$ python3 -q
>>> import numpy as np
>>> np.set_printoptions(precision=3, suppress=True, linewidth=100)
>>> rd = lambda a: np.round(a, 3) + 0
>>> E = np.loadtxt("mat.csv", delimiter=",")
>>> E
array([[ 0.972, -0.363, -0.188,  0.957, -0.859,  0.691, -0.735,  0.226,  0.975],
       [-0.414,  0.02 ,  0.01 , -0.388,  0.264, -0.129,  0.159, -0.11 , -0.515],
       [-0.706,  0.922,  0.664, -0.43 ,  0.446, -0.903,  0.848,  0.892,  0.958],
       [-0.987,  0.786,  0.485, -0.972,  0.907, -0.903,  0.901,  0.354, -0.887],
       [-0.979,  0.956,  0.74 , -0.937,  0.869, -0.97 ,  0.956,  0.869,  0.515],
       [ 0.978, -0.762, -0.462,  0.954, -0.872,  0.879, -0.874, -0.371,  0.814],
       [ 0.981, -0.197, -0.1  ,  0.973, -0.89 ,  0.641, -0.716,  0.446,  0.993],
       [ 0.979,  0.178,  0.09 ,  0.975, -0.887,  0.422, -0.578,  0.701,  0.998],
       [-0.197,  0.881,  0.598,  0.129,  0.07 , -0.814,  0.711,  0.885,  0.985],
       [-0.982,  0.06 ,  0.03 , -0.976,  0.896, -0.578,  0.68 , -0.565, -0.996],
       [ 1.   , -0.77 , -0.47 ,  1.   , -0.994,  0.967, -0.976,  0.327,  1.   ],
       [ 0.159,  0.922,  0.664,  0.478, -0.159, -0.84 ,  0.716,  0.94 ,  0.998],
       [-0.414,  0.786,  0.485, -0.168,  0.226, -0.74 ,  0.653,  0.757,  0.9  ],
       [-0.991,  0.706,  0.414, -0.982,  0.927, -0.885,  0.894,  0.119, -0.967],
       [ 0.345,  0.629,  0.354,  0.47 , -0.245, -0.454,  0.31 ,  0.711,  0.96 ],
       [-0.808,  0.235,  0.119, -0.762,  0.592, -0.446,  0.478, -0.08 , -0.793],
       [ 0.592, -0.851, -0.558,  0.336, -0.354,  0.824, -0.753, -0.811, -0.91 ]])
>>> Y = np.c_[E[:, :6] @ np.array([[0, 2, -2, 0, 3, -3],
...     [2, -3, -2, 2, 2, -1],
...     [3, 3, -3, -1, 0, 1],
...     [-2, -2, 2, 0, 0, 1],
...     [0, -3, 3, 1, 1, 2],
...     [-2, -3, 1, -2, -2, 2]]), np.array([-1, -2, 2, 2, -2, 2, -2, -2, -1, -1, 0, -1, 0, 0, 1, 1, 2])]
>>> rd(Y)
array([[-4.586,  1.059, -0.626, -2.779, -0.051, -2.12 , -1.   ],
       [ 1.104, -0.487,  0.645,  0.552, -0.68 ,  1.114, -2.   ],
       [ 6.502,  0.045, -2.849,  3.432,  1.978,  0.516,  2.   ],
       [ 6.777, -0.945, -1.179,  3.8  ,  1.324,  1.696,  2.   ],
       [ 7.946, -0.429, -2.411,  3.981,  1.784,  1.582, -2.   ],
       [-6.576,  0.927,  1.125, -3.692, -1.22 , -1.666,  2.   ],
       [-3.922,  1.054, -1.351, -2.466,  0.377, -2.371, -2.   ],
       [-2.168,  1.139, -2.873, -1.465,  1.562, -2.98 , -2.   ],
       [ 4.926,  0.731, -3.508,  2.862,  2.869, -1.051, -1.   ],
       [ 3.318, -1.056,  1.912,  2.142, -0.774,  2.576, -1.   ],
       [-6.884,  0.981,  0.935, -3.998, -1.468, -1.754,  0.   ],
       [ 4.56 ,  1.585, -4.515,  2.701,  3.842, -2.255, -1.   ],
       [ 4.843,  0.147, -2.597,  2.793,  2.036, -0.255,  0.   ],
       [ 6.388, -1.02 , -0.74 ,  3.695,  1.136,  1.783,  0.   ],
       [ 2.288,  1.022, -3.259,  1.567,  2.956, -2.238,  1.   ],
       [ 3.243, -0.878,  0.595,  1.835, -0.47 ,  1.838,  1.   ],
       [-5.696, -0.019,  2.626, -3.146, -1.928, -0.207,  2.   ]])
>>> np.linalg.matrix_rank(Y)
np.int64(7)
>>> np.linalg.matrix_rank(np.c_[E, Y])
np.int64(10)
>>> feats = np.loadtxt("test6.csv", delimiter=",")
>>> feats
array([[ -3.,   1.,   1.,   3.,  -1.,   3.,  -1.,  -3.,   0.,  -3.,   2.],
       [ -5.,   1.,  -2.,   5.,   2.,   4.,   0.,  -1.,   0.,  -3.,   1.],
       [ -8.,   2.,   1.,   6.,   3.,   5.,   1.,   0.,  -2.,  -1.,   2.],
       [-10.,   3.,  -2.,   9.,   5.,   7.,   1.,  -3.,   0.,  -4.,   3.],
       [ -8.,   1.,  -2.,  12.,   4.,   8.,   0.,  -4.,   2.,  -1.,   1.],
       [ -9.,  -1.,  -3.,  12.,   1.,   5.,   1.,  -6.,   0.,   1.,   1.],
       [ -8.,  -1.,  -6.,  10.,  -1.,   8.,  -1.,  -6.,   2.,   2.,   0.],
       [ -5.,  -1.,  -5.,   8.,  -2.,  10.,   1.,  -3.,   5.,   3.,  -3.],
       [ -7.,   2.,  -5.,  11.,   1.,   7.,   3.,   0.,   3.,   5.,  -2.],
       [ -9.,   3.,  -8.,  10.,  -2.,   5.,   1.,   1.,   6.,   8.,  -4.]])
>>> u = np.array([7, 4, 8])
>>> np.convolve(feats[9], u)
array([ -63.,  -15., -116.,   62.,  -38.,  107.,   11.,   51.,   54.,   88.,   52.,   48.,  -32.])
>>> np.cross(feats[9, :3], feats[1, :3])
array([ 2., 22.,  6.])
>>> np.correlate(feats[9], feats[1], "full")
array([ -9.,  30., -17.,  43., -35., -17., -30., -71.,  55., -54., 101., -33.,  77., -27.,  62.,
         4.,  16., -35., -14., -44.,  20.])
>>> left, sig = np.linalg.svd(feats)
Traceback (most recent call last):
  File "<python-input-15>", line 1, in <module>
    left, sig = np.linalg.svd(feats)
    ^^^^^^^^^
ValueError: too many values to unpack (expected 2)
>>> left, sig, Vh = np.linalg.svd(feats, full_matrices=False)
>>> np.abs(left[:, 0]).round(6).argmax()
np.int64(4)
>>> rd(Vh @ Vh.T)
array([[1., 0., 0., 0., 0., 0., 0., 0., 0., 0.],
       [0., 1., 0., 0., 0., 0., 0., 0., 0., 0.],
       [0., 0., 1., 0., 0., 0., 0., 0., 0., 0.],
       [0., 0., 0., 1., 0., 0., 0., 0., 0., 0.],
       [0., 0., 0., 0., 1., 0., 0., 0., 0., 0.],
       [0., 0., 0., 0., 0., 1., 0., 0., 0., 0.],
       [0., 0., 0., 0., 0., 0., 1., 0., 0., 0.],
       [0., 0., 0., 0., 0., 0., 0., 1., 0., 0.],
       [0., 0., 0., 0., 0., 0., 0., 0., 1., 0.],
       [0., 0., 0., 0., 0., 0., 0., 0., 0., 1.]])
>>> np.allclose(left * sig @ Vh, feats)
True
>>> rd(left.T @ feats @ Vh.T)
array([[44.974,  0.   ,  0.   ,  0.   ,  0.   ,  0.   ,  0.   ,  0.   ,  0.   ,  0.   ],
       [ 0.   , 17.209,  0.   ,  0.   ,  0.   ,  0.   ,  0.   ,  0.   ,  0.   ,  0.   ],
       [ 0.   ,  0.   ,  9.137,  0.   ,  0.   ,  0.   ,  0.   ,  0.   ,  0.   ,  0.   ],
       [ 0.   ,  0.   ,  0.   ,  5.966,  0.   ,  0.   ,  0.   ,  0.   ,  0.   ,  0.   ],
       [ 0.   ,  0.   ,  0.   ,  0.   ,  4.508,  0.   ,  0.   ,  0.   ,  0.   ,  0.   ],
       [ 0.   ,  0.   ,  0.   ,  0.   ,  0.   ,  3.621,  0.   ,  0.   ,  0.   ,  0.   ],
       [ 0.   ,  0.   ,  0.   ,  0.   ,  0.   ,  0.   ,  2.761,  0.   ,  0.   ,  0.   ],
       [ 0.   ,  0.   ,  0.   ,  0.   ,  0.   ,  0.   ,  0.   ,  1.876,  0.   ,  0.   ],
       [ 0.   ,  0.   ,  0.   ,  0.   ,  0.   ,  0.   ,  0.   ,  0.   ,  1.367,  0.   ],
       [ 0.   ,  0.   ,  0.   ,  0.   ,  0.   ,  0.   ,  0.   ,  0.   ,  0.   ,  1.294]])
>>> rd(sig)
array([44.974, 17.209,  9.137,  5.966,  4.508,  3.621,  2.761,  1.876,  1.367,  1.294])
>>> rd(np.cumsum(sig ** 2) / np.sum(sig ** 2))
array([0.814, 0.933, 0.966, 0.981, 0.989, 0.994, 0.997, 0.999, 0.999, 1.   ])
>>> (sig > 1e-8).sum()
np.int64(10)
>>> rd(left.T @ left)
array([[1., 0., 0., 0., 0., 0., 0., 0., 0., 0.],
       [0., 1., 0., 0., 0., 0., 0., 0., 0., 0.],
       [0., 0., 1., 0., 0., 0., 0., 0., 0., 0.],
       [0., 0., 0., 1., 0., 0., 0., 0., 0., 0.],
       [0., 0., 0., 0., 1., 0., 0., 0., 0., 0.],
       [0., 0., 0., 0., 0., 1., 0., 0., 0., 0.],
       [0., 0., 0., 0., 0., 0., 1., 0., 0., 0.],
       [0., 0., 0., 0., 0., 0., 0., 1., 0., 0.],
       [0., 0., 0., 0., 0., 0., 0., 0., 1., 0.],
       [0., 0., 0., 0., 0., 0., 0., 0., 0., 1.]])
>>> rd(np.sqrt((sig ** 2).sum())), rd(np.linalg.norm(feats))
(np.float64(49.86), np.float64(49.86))
>>> m1 = np.array([[8, 2, 9, 0, 0, 8, 5],
...     [9, 5, 0, 1, 7, 2, 3],
...     [5, 7, 1, 2, 1, 1, 9],
...     [1, 9, 3, 5, 3, 7, 7],
...     [8, 3, 9, 3, 6, 5, 2]])
>>> Y = m1[0, 0] * m1[1:] - np.outer(m1[1:, 0], m1[0])
>>> Y
array([[  0,  22, -81,   8,  56, -56, -21],
       [  0,  46, -37,  16,   8, -32,  47],
       [  0,  70,  15,  40,  24,  48,  51],
       [  0,   8,   0,  24,  48, -24, -24]])
>>> m1[:, 0] / m1[0, 0]
array([1.   , 1.125, 0.625, 0.125, 1.   ])
>>> np.flatnonzero(~Y.round(6).any(axis=1))
array([], dtype=int64)
>>> np.linalg.matrix_rank(Y)
np.int64(4)
>>> Y - Y[0]
array([[  0,   0,   0,   0,   0,   0,   0],
       [  0,  24,  44,   8, -48,  24,  68],
       [  0,  48,  96,  32, -32, 104,  72],
       [  0, -14,  81,  16,  -8,  32,  -3]])
>>> rd(np.linalg.norm(Y))
np.float64(192.774)
>>> Y.sum(axis=0)
array([   0,  146, -103,   88,  136,  -64,   53])
>>> Y[4]
Traceback (most recent call last):
  File "<python-input-35>", line 1, in <module>
    Y[4]
    ~^^^
IndexError: index 4 is out of bounds for axis 0 with size 4
>>> np.diff(Y, axis=0)
array([[  0,  24,  44,   8, -48,  24,  68],
       [  0,  24,  52,  24,  16,  80,   4],
       [  0, -62, -15, -16,  24, -72, -75]])
>>> Y = np.array([[4, 8, -7],
...     [7, 7, 8],
...     [2, 0, 5],
...     [6, -9, -6],
...     [4, -6, 9],
...     [4, -4, 1],
...     [0, 1, -2]])
>>> np.einsum("ij,ij->i", m1, m1)
array([238, 169, 162, 223, 228])
>>> m1 @ Y
array([[ 96,  51,   3],
       [113,  51,  30],
       [ 91,  70,   6],
       [143, -13,  70],
       [133,   4,  50]])
>>> np.linalg.matrix_rank(np.vstack([m1, Y.T]))
np.int64(7)
>>> np.vstack([m1, Y.T]).shape
(8, 7)
>>> np.einsum("ik,kj->ji", m1, Y)
array([[ 96, 113,  91, 143, 133],
       [ 51,  51,  70, -13,   4],
       [  3,  30,   6,  70,  50]])
>>> W = np.array([[4, 5, -2, -5],
...     [-5, 0, 0, 5],
...     [5, -2, 3, -4],
...     [-4, 0, 3, 4],
...     [3, 4, 0, -4],
...     [-5, -4, 4, 5],
...     [-4, 5, -1, 2]])
>>> b = np.array([4, 5, 9, 5])
>>> H = np.maximum(m1 @ W + b, 0)
>>> np.linalg.matrix_rank(H)
np.int64(4)
>>> H
array([[11, 20, 47,  0],
       [10, 85,  0,  0],
       [ 0, 73,  3, 38],
       [ 0, 23, 52, 90],
       [39, 41, 47,  0]])
>>> (H > 0).mean(axis=0)
array([0.6, 1. , 0.8, 0.4])
>>> (H > 0).astype(int)
array([[1, 1, 1, 0],
       [1, 1, 0, 0],
       [0, 1, 1, 1],
       [0, 1, 1, 1],
       [1, 1, 1, 0]])
>>> Z = np.array([[-1, -4], [3, -1], [-2, -4], [1, 2]])
>>> (H @ Z).round(6).argmax(axis=1)
array([0, 0, 0, 0, 0])
>>> Y = H[0, 0] * H[1:] - np.outer(H[1:, 0], H[0])
>>> Y
array([[    0,   735,  -470,     0],
       [    0,   803,    33,   418],
       [    0,   253,   572,   990],
       [    0,  -329, -1316,     0]])
>>> rd(H[:, 0] / H[0, 0])
array([1.   , 0.909, 0.   , 0.   , 3.545])
>>> np.linalg.matrix_rank(Y), np.linalg.matrix_rank(H)
(np.int64(3), np.int64(4))
>>> K = np.loadtxt("a.csv", delimiter=",")
>>> K
array([[  1.827,   2.347,   0.067,   1.714,  -6.282,  12.071,  -0.019,  -4.63 ],
       [ -1.434,  -1.297,  -0.671,   0.083,   4.706, -10.683,  -0.374,   3.748],
       [  1.672,   1.489,  -1.184,   2.899,  -2.976,   2.656,   0.22 ,  -2.363],
       [ -0.895,  -0.45 ,   0.113,  -0.794,   1.256,  -1.549,  -0.389,   1.216]])
>>> Y = K / np.linalg.norm(K, axis=1, keepdims=True)
>>> C2 = Y @ Y.T
>>> rd(np.degrees(np.arccos(np.clip(C2[1, 3], -1, 1))))
np.float64(30.405)
>>> np.argwhere(np.triu(np.abs(C2) > 0.95, 1))
array([[0, 1]])
>>> q, vecs = np.linalg.qr(E[:, :4])[0], np.linalg.qr(E[:, 4:])[0]
>>> sig = np.linalg.svd(q.T @ vecs, compute_uv=False)
>>> rd(np.linalg.norm(q @ q.T - vecs @ vecs.T, 2))
np.float64(1.0)
>>> rd(sig)
array([1.   , 0.999, 0.96 , 0.543])
>>> def softmax(z):
...     e = np.exp(z - z.max(axis=-1, keepdims=True))
...     return e / e.sum(axis=-1, keepdims=True)
... 
>>> rd(softmax(K[2]))
array([0.121, 0.101, 0.007, 0.414, 0.001, 0.325, 0.028, 0.002])
>>> scores = K @ K.T / np.sqrt(8)
>>> rd(softmax(scores)[2] @ K)
array([ 1.827,  2.347,  0.067,  1.714, -6.282, 12.071, -0.019, -4.63 ])
>>> softmax(scores).round(6).argmax(axis=1)
array([0, 1, 0, 1])
>>> Y = np.array([[-4, -1, -7, 9, -7, 6, 2],
...     [6, -1, 7, -7, -5, -5, -6],
...     [-4, -7, 7, -2, 0, 0, -4],
...     [2, 3, 0, -2, -4, -6, -6],
...     [5, -1, -2, 1, -5, 6, 5],
...     [1, -1, -5, -3, -8, 6, 5],
...     [-8, 1, 2, 5, -6, 3, 9]])
>>> Y[-1] = Y[0]
>>> arr = Y + 0.05 * np.eye(7)
>>> arr
array([[-3.95, -1.  , -7.  ,  9.  , -7.  ,  6.  ,  2.  ],
       [ 6.  , -0.95,  7.  , -7.  , -5.  , -5.  , -6.  ],
       [-4.  , -7.  ,  7.05, -2.  ,  0.  ,  0.  , -4.  ],
       [ 2.  ,  3.  ,  0.  , -1.95, -4.  , -6.  , -6.  ],
       [ 5.  , -1.  , -2.  ,  1.  , -4.95,  6.  ,  5.  ],
       [ 1.  , -1.  , -5.  , -3.  , -8.  ,  6.05,  5.  ],
       [-4.  , -1.  , -7.  ,  9.  , -7.  ,  6.  ,  2.05]])
>>> left, sig, Vh = np.linalg.svd(arr)
>>> rd(sig)
array([26.773, 14.661, 11.649, 10.844,  5.017,  0.344,  0.018])
>>> Y = left[:, :6] @ np.diag(sig[:6]) @ Vh[:6]
>>> np.linalg.matrix_rank(Y)
np.int64(6)
>>> rd(np.linalg.norm(arr - Y, 2)), rd(sig[6])
(np.float64(0.018), np.float64(0.018))
>>> rd(np.linalg.norm(arr - Y) / np.linalg.norm(arr))
np.float64(0.001)
